$ ipython --no-banner

In [1]: import numpy as np

In [2]: np.set_printoptions(precision=1, suppress=True, linewidth=160, legacy="1.25")

In [3]: A = np.loadtxt("m.csv", delimiter=",")

In [4]: A
Out[4]: 
array([[-1.7,  3.7,  5.5, -5.5],
       [ 0.3, -1. , -1.6,  1.8],
       [ 0.1,  0.1,  0.1, -0.2],
       [-0.5,  1.1,  1.7, -1.7],
       [-0.1,  0.1,  0.3, -0.2],
       [ 1. , -1.5, -2.7,  2.6],
       [ 1.3, -2.4, -3.6,  3.6],
       [ 0.4, -0.7, -1.5,  1.2],
       [-0.7,  1.3,  1.9, -2. ],
       [ 2.5, -4.6, -7.1,  6.9],
       [-0.3,  0.8,  1.2, -1.2],
       [-0.6,  1.1,  1.9, -1.7],
       [ 0.2, -0.3, -0.6,  0.5],
       [-3. ,  5.7,  8.3, -8.6],
       [ 1.1, -2.4, -3.8,  3.7],
       [ 1.3, -2.7, -3.8,  3.9],
       [ 0.6, -1.4, -2. ,  2.2],
       [ 0. , -0.1,  0.1,  0.1],
       [ 1.2, -2.6, -4.1,  4. ]])

In [5]: B = np.c_[A[:, :2] @ np.array([[3, 0], [-3, 5]]), np.array([-7, 5, 6, -9, -6, 2, 5, -5, -7, -6, -3, -8, -6, -5, -1, 6, 2, 9, 1])]

In [6]: B.round(1) + 0
Out[6]: 
array([[-16.2,  18.5,  -7. ],
       [  3.9,  -5. ,   5. ],
       [  0. ,   0.5,   6. ],
       [ -4.8,   5.5,  -9. ],
       [ -0.6,   0.5,  -6. ],
       [  7.5,  -7.5,   2. ],
       [ 11.1, -12. ,   5. ],
       [  3.3,  -3.5,  -5. ],
       [ -6. ,   6.5,  -7. ],
       [ 21.3, -23. ,  -6. ],
       [ -3.3,   4. ,  -3. ],
       [ -5.1,   5.5,  -8. ],
       [  1.5,  -1.5,  -6. ],
       [-26.1,  28.5,  -5. ],
       [ 10.5, -12. ,  -1. ],
       [ 12. , -13.5,   6. ],
       [  6. ,  -7. ,   2. ],
       [  0.3,  -0.5,   9. ],
       [ 11.4, -13. ,   1. ]])

In [7]: np.linalg.matrix_rank(B)
Out[7]: 3

In [8]: np.linalg.matrix_rank(np.c_[A, B])
Out[8]: 5

In [9]: np.linalg.cond(A) > 100
Out[9]: False

In [10]: np.argsort(-np.linalg.norm(A, axis=0).round(6), kind="stable")[:3]
Out[10]: array([3, 2, 1])

In [11]: np.linalg.matrix_rank(A, rtol=0.1)
Out[11]: 1

In [12]: round(np.log10(np.linalg.cond(A)))
Out[12]: 2

In [13]: np.abs(np.linalg.svd(A)[2][-1])
Out[13]: array([0.2, 0.7, 0.2, 0.6])

In [14]: [round(float(x), 1) for x in np.linalg.svd(A, compute_uv=False)[:3]]
Out[14]: [24.6, 0.6, 0.5]

In [15]: O, evecs = np.linalg.qr(A[:, :3])[0], np.linalg.qr(A[:, 3:])[0]

In [16]: sig = np.linalg.svd(O.T @ evecs, compute_uv=False)

In [17]: sig
Out[17]: array([1.])

In [18]: round(float(np.linalg.norm(O @ O.T - evecs @ evecs.T, 2)), 1)
Out[18]: 1.0

In [19]: J = np.array([[0, 1, 0, 1], [1, 2, 1, 2], [1, 2, 0, 0], [1, 2, 0, 0]])

In [20]: J[3] = J[0]

In [21]: J
Out[21]: 
array([[0, 1, 0, 1],
       [1, 2, 1, 2],
       [1, 2, 0, 0],
       [0, 1, 0, 1]])

In [22]: rk = np.linalg.matrix_rank(J)

In [23]: rk
Out[23]: 3

In [24]: null = np.linalg.svd(J)[2][rk:].T

In [25]: null[:, 0] / null[np.abs(null[:, 0]).round(6).argmax(), 0]
Out[25]: array([ 1. , -0.5, -1. ,  0.5])

In [26]: [int(np.linalg.matrix_rank(J[:, :j + 1])) for j in range(4)]
Out[26]: [1, 2, 3, 3]

In [27]: [int(np.linalg.matrix_rank(np.delete(J, i, axis=0))) for i in range(4)]
Out[27]: [3, 2, 2, 3]

In [28]: null @ null.T
Out[28]: 
array([[ 0.4, -0.2, -0.4,  0.2],
       [-0.2,  0.1,  0.2, -0.1],
       [-0.4,  0.2,  0.4, -0.2],
       [ 0.2, -0.1, -0.2,  0.1]])

In [29]: arr = np.load("w.npy")

In [30]: arr
Out[30]: 
array([[ 2,  2, -4, -4, -2],
       [ 0,  0,  0,  0,  0],
       [-2, -2,  4,  4,  2]])

In [31]: # rows and columns are dependent

In [32]: [round(float(x), 1) for x in np.linalg.svd(arr, compute_uv=False)[:3]]
Out[32]: [9.4, 0.0, 0.0]

In [33]: np.argsort(-np.linalg.norm(arr, axis=0).round(6), kind="stable")[:3]
Out[33]: array([2, 3, 0])

In [34]: np.allclose(arr[:-1].T @ np.linalg.lstsq(arr[:-1].T, arr[-1])[0], arr[-1])
Out[34]: True

In [35]: arr @ np.linalg.pinv(arr) @ arr
Out[35]: 
array([[ 2.,  2., -4., -4., -2.],
       [ 0.,  0.,  0.,  0.,  0.],
       [-2., -2.,  4.,  4.,  2.]])

In [36]: np.unique(arr.round(6), axis=0).shape
Out[36]: (3, 5)

In [37]: np.abs(np.diag(np.linalg.qr(arr)[1])) > 1e-9
Out[37]: array([ True, False, False])

In [38]: rk = np.linalg.matrix_rank(arr)

In [39]: rk
Out[39]: 1

In [40]: null = np.linalg.svd(arr)[2][rk:].T

In [41]: [int(np.linalg.matrix_rank(arr[:i])) for i in range(1, len(arr) + 1)]
Out[41]: [1, 1, 1]

In [42]: [int(np.linalg.matrix_rank(arr[:, :j + 1])) for j in range(5)]
Out[42]: [1, 1, 1, 1, 1]

In [43]: np.linalg.matrix_rank(arr.T @ arr), np.linalg.matrix_rank(arr @ arr.T)
Out[43]: (1, 1)

In [44]: np.round(arr @ null, 1) + 0
Out[44]: 
array([[0., 0., 0., 0.],
       [0., 0., 0., 0.],
       [0., 0., 0., 0.]])

In [45]: np.allclose(arr @ null, 0)
Out[45]: True

In [46]: U, sig, Vt = np.linalg.svd(arr)

In [47]: np.argmax(sig[:-1] / (sig[1:] + 1e-6)) + 1
Out[47]: 1

In [48]: sig.round(1) + 0
Out[48]: array([9.4, 0. , 0. ])

In [49]: B = U[:, :1] @ np.diag(sig[:1]) @ Vt[:1]

In [50]: B
Out[50]: 
array([[ 2.,  2., -4., -4., -2.],
       [ 0.,  0.,  0.,  0.,  0.],
       [-2., -2.,  4.,  4.,  2.]])

In [51]: round(np.abs(arr - B).max(), 1)
Out[51]: 0.0

In [52]: round(np.linalg.norm(arr - B) / np.linalg.norm(arr), 1)
Out[52]: 0.0

In [53]: def softmax(z):
    ...:     e = np.exp(z - z.max(axis=-1, keepdims=True))
    ...:     return e / e.sum(axis=-1, keepdims=True)
    ...: 

In [54]: np.round(softmax(arr[0]), 1) + 0
Out[54]: array([0.5, 0.5, 0. , 0. , 0. ])

In [55]: softmax(arr).sum(axis=1)
Out[55]: array([1., 1., 1.])

In [56]: np.round(softmax(arr[0] + 5), 1) + 0
Out[56]: array([0.5, 0.5, 0. , 0. , 0. ])

In [57]: att = arr @ arr.T / np.sqrt(5)

In [58]: softmax(att)[0] @ arr
Out[58]: array([ 2.,  2., -4., -4., -2.])

In [59]: np.round(softmax(att + np.triu(np.full(att.shape, -np.inf), 1)), 1) + 0
Out[59]: 
array([[1. , 0. , 0. ],
       [0.5, 0.5, 0. ],
       [0. , 0. , 1. ]])

In [60]: X = np.loadtxt("dump.csv", delimiter=",")

In [61]: X.round(1) + 0
Out[61]: 
array([[-0.2, -0.3,  0. , -0.6,  0.3, -0.6],
       [-0.7, -0.5, -0.2,  0.1, -0.1,  0.4],
       [ 0.4, -0.5, -0.5,  0.1, -0.5, -0.3],
       [ 0.2,  0.1, -0.7, -0.3,  0.5,  0.4],
       [-0.4,  0.5, -0.3, -0.4, -0.6, -0.1],
       [-0.3,  0.2, -0.4,  0.7,  0.3, -0.4]])

In [62]: x0 = np.array([-5, -5, -3, -2, -2, -2])

In [63]: y = X @ x0

In [64]: y
Out[64]: array([ 4.4,  5.8,  3.5, -0.5,  2.2,  0.6])

In [65]: np.round(np.linalg.solve(X.T, X[1]), 1) + 0
Out[65]: array([0., 1., 0., 0., 0., 0.])

In [66]: np.linalg.solve(X, -2 * y)
Out[66]: array([10., 10.,  6.,  4.,  4.,  4.])

In [67]: np.linalg.solve(X, y)
Out[67]: array([-5., -5., -3., -2., -2., -2.])

In [68]: np.allclose(X, X.T)
Out[68]: False

In [69]: np.allclose(X @ X.T, X.T @ X)
Out[69]: True

In [70]: round(np.trace(X), 1)
Out[70]: -2.5

In [71]: round(np.linalg.det(X), 1)
Out[71]: -1.0

In [72]: np.round(np.linalg.matrix_power(X, 4), 1) + 0
Out[72]: 
array([[ 0.8,  0.3, -0.1, -0.4,  0.1, -0.3],
       [-0.2,  0.9,  0.3,  0.2, -0.1,  0.1],
       [ 0.4, -0.3,  0.8,  0.1,  0. ,  0.3],
       [ 0.2,  0. , -0.2,  0.7,  0.7,  0. ],
       [-0.3,  0.1,  0.1, -0.6,  0.7,  0.3],
       [ 0.2,  0.1, -0.5,  0. , -0.2,  0.8]])

In [73]: np.round(np.abs(np.linalg.eigvals(X)).max(), 1)
Out[73]: 1.0

In [74]: np.sort(np.abs(np.linalg.eigvals(X)))
Out[74]: array([1., 1., 1., 1., 1., 1.])

In [75]: rng = np.random.default_rng(189)

In [76]: idx = rng.permutation(6)

In [77]: idx
Out[77]: array([3, 0, 2, 5, 4, 1])

In [78]: B = X[idx][:, idx]

In [79]: np.round(np.linalg.det(B), 1), np.round(np.linalg.det(X[idx]), 1)
Out[79]: (-1.0, 1.0)

In [80]: np.sort(np.abs(np.linalg.eigvals(B)))
Out[80]: array([1., 1., 1., 1., 1., 1.])

In [81]: np.diag(B)
Out[81]: array([-0.3, -0.2, -0.5, -0.4, -0.6, -0.5])

In [82]: np.allclose(B, X)
Out[82]: False

In [83]: np.linalg.norm(X, axis=0)
Out[83]: array([1., 1., 1., 1., 1., 1.])

In [84]: np.linalg.svd(X, compute_uv=False)
Out[84]: array([1., 1., 1., 1., 1., 1.])

In [85]: t3 = np.stack([X, 3 * X, X[::-1]])

In [86]: np.round(np.einsum("bij,cij->bc", t3, t3), 1) + 0
Out[86]: 
array([[ 6., 18.,  0.],
       [18., 54.,  0.],
       [ 0.,  0.,  6.]])

In [87]: np.linalg.det(t3)
Out[87]: array([  -1., -729.,    1.])

In [88]: np.linalg.matrix_rank(t3.reshape(3, -1))
Out[88]: 2

In [89]: np.linalg.matrix_rank(t3)
Out[89]: array([6, 6, 6])

In [90]: t3.sum(axis=0)
Out[90]: 
array([[-1.3, -1. , -0.3, -1.6,  1.7, -3. ],
       [-3.2, -1.6, -0.9, -0.1, -0.9,  1.6],
       [ 1.7, -2. , -2.6,  0.3, -1.6, -0.9],
       [ 1.4, -0.3, -3.3, -1. ,  1.3,  1.1],
       [-2.2,  1.6, -1.5, -1.4, -2.3,  0.1],
       [-1.6,  0.6, -1.5,  2.1,  1.5, -2.3]])

In [91]: (t3 @ X.T).shape
Out[91]: (3, 6, 6)

In [92]: feats = np.loadtxt("arr.csv", delimiter=",")

In [93]: feats
Out[93]: 
array([[1.1, 0. , 1. , 0. ],
       [1. , 1.1, 0. , 2. ],
       [2. , 2. , 1.1, 0. ],
       [1. , 0. , 1. , 0.1]])

In [94]: B = arr[0, 0] * arr[1:] - np.outer(arr[1:, 0], arr[0])

In [95]: B
Out[95]: 
array([[0, 0, 0, 0, 0],
       [0, 0, 0, 0, 0]])

In [96]: np.flatnonzero(~B.round(6).any(axis=1))
Out[96]: array([0, 1])

In [97]: arr[:, 0] / arr[0, 0]
Out[97]: array([ 1.,  0., -1.])

In [98]: E = np.array([[-2, -1, 3], [1, 0, 0], [1, -2, 6]])

In [99]: r0, v = E[2], E[0]

In [100]: r0 @ r0
Out[100]: 41

In [101]: pr = (r0 @ v) / (r0 @ r0) * r0

In [102]: pr
Out[102]: array([ 0.4, -0.9,  2.6])

In [103]: v - pr
Out[103]: array([-2.4, -0.1,  0.4])

In [104]: np.linalg.matrix_rank(np.outer(r0, v))
Out[104]: 1

In [105]: np.outer(r0, v)
Out[105]: 
array([[ -2,  -1,   3],
       [  4,   2,  -6],
       [-12,  -6,  18]])

In [106]: np.einsum("ij,ji->", E, E)
Out[106]: 44

In [107]: np.round(np.linalg.eigvals(E), 1) + 0
Out[107]: array([-2.2,  0. ,  6.2])

In [108]: np.round(np.poly(E), 1) + 0
Out[108]: array([  1.,  -4., -14.,   0.])

In [109]: np.kron(np.eye(2, dtype=int), E)
Out[109]: 
array([[-2, -1,  3,  0,  0,  0],
       [ 1,  0,  0,  0,  0,  0],
       [ 1, -2,  6,  0,  0,  0],
       [ 0,  0,  0, -2, -1,  3],
       [ 0,  0,  0,  1,  0,  0],
       [ 0,  0,  0,  1, -2,  6]])

In [110]: round(np.linalg.eigvals(E).sum().real, 1)
Out[110]: 4.0

In [111]: x0 = np.array([-9, 7, -5, 3, -9, -8])

In [112]: np.sort(np.abs(np.degrees(np.angle(np.linalg.eigvals(X)))))
Out[112]: array([  0. , 105.1, 105.1, 170.8, 170.8, 180. ])

In [113]: np.round(np.linalg.det(X), 1)
Out[113]: -1.0

In [114]: round(np.linalg.norm(x0), 1), round(float(np.linalg.norm(X @ x0)), 1)
Out[114]: (17.6, 17.6)

In [115]: np.abs(np.linalg.eigvals(X))
Out[115]: array([1., 1., 1., 1., 1., 1.])

In [116]: B = np.array([[3, -1], [-4, 5]])

In [117]: basis = np.kron(B, E)

In [118]: np.linalg.matrix_rank(basis)
Out[118]: 4

In [119]: basis
Out[119]: 
array([[ -6,  -3,   9,   2,   1,  -3],
       [  3,   0,   0,  -1,   0,   0],
       [  3,  -6,  18,  -1,   2,  -6],
       [  8,   4, -12, -10,  -5,  15],
       [ -4,   0,   0,   5,   0,   0],
       [ -4,   8, -24,   5, -10,  30]])

In [120]: rk = np.linalg.matrix_rank(E)

In [121]: rk
Out[121]: 2

In [122]: null = np.linalg.svd(E)[2][rk:].T

In [123]: np.allclose(E @ null, 0)
Out[123]: True

In [124]: [int(np.linalg.matrix_rank(E[:, :j + 1])) for j in range(3)]
Out[124]: [1, 2, 2]

In [125]: null.shape
Out[125]: (3, 1)

In [126]: M = np.loadtxt("mat.csv", delimiter=",")

In [127]: M.round(1) + 0
Out[127]: 
array([[ 0.5,  0.5,  0.1, -0.1, -0.4,  0. ],
       [ 0.5,  1.1, -0.1,  0.8, -0.9, -0.2],
       [ 0.1, -0.1,  0.4, -0.3,  0. , -0.4],
       [-0.1,  0.8, -0.3,  1.4, -0.7, -0.5],
       [-0.4, -0.9,  0. , -0.7,  0.8,  0.4],
       [ 0. , -0.2, -0.4, -0.5,  0.4,  0.8]])

In [128]: np.linalg.matrix_rank(M, rtol=0.1)
Out[128]: 3

In [129]: F = np.array([[-1, 0, 1, 2],
     ...:     [3, 4, 5, 6],
     ...:     [7, 8, 9, 10],
     ...:     [11, 12, 13, 14],
     ...:     [15, 16, 17, 18]])

In [130]: np.round(np.linalg.norm(F[2] - F[1]), 1)
Out[130]: 8.0

In [131]: round(np.linalg.norm(F, "nuc"), 1)
Out[131]: 48.6

In [132]: round(np.linalg.norm(F, 2), 1)
Out[132]: 45.9
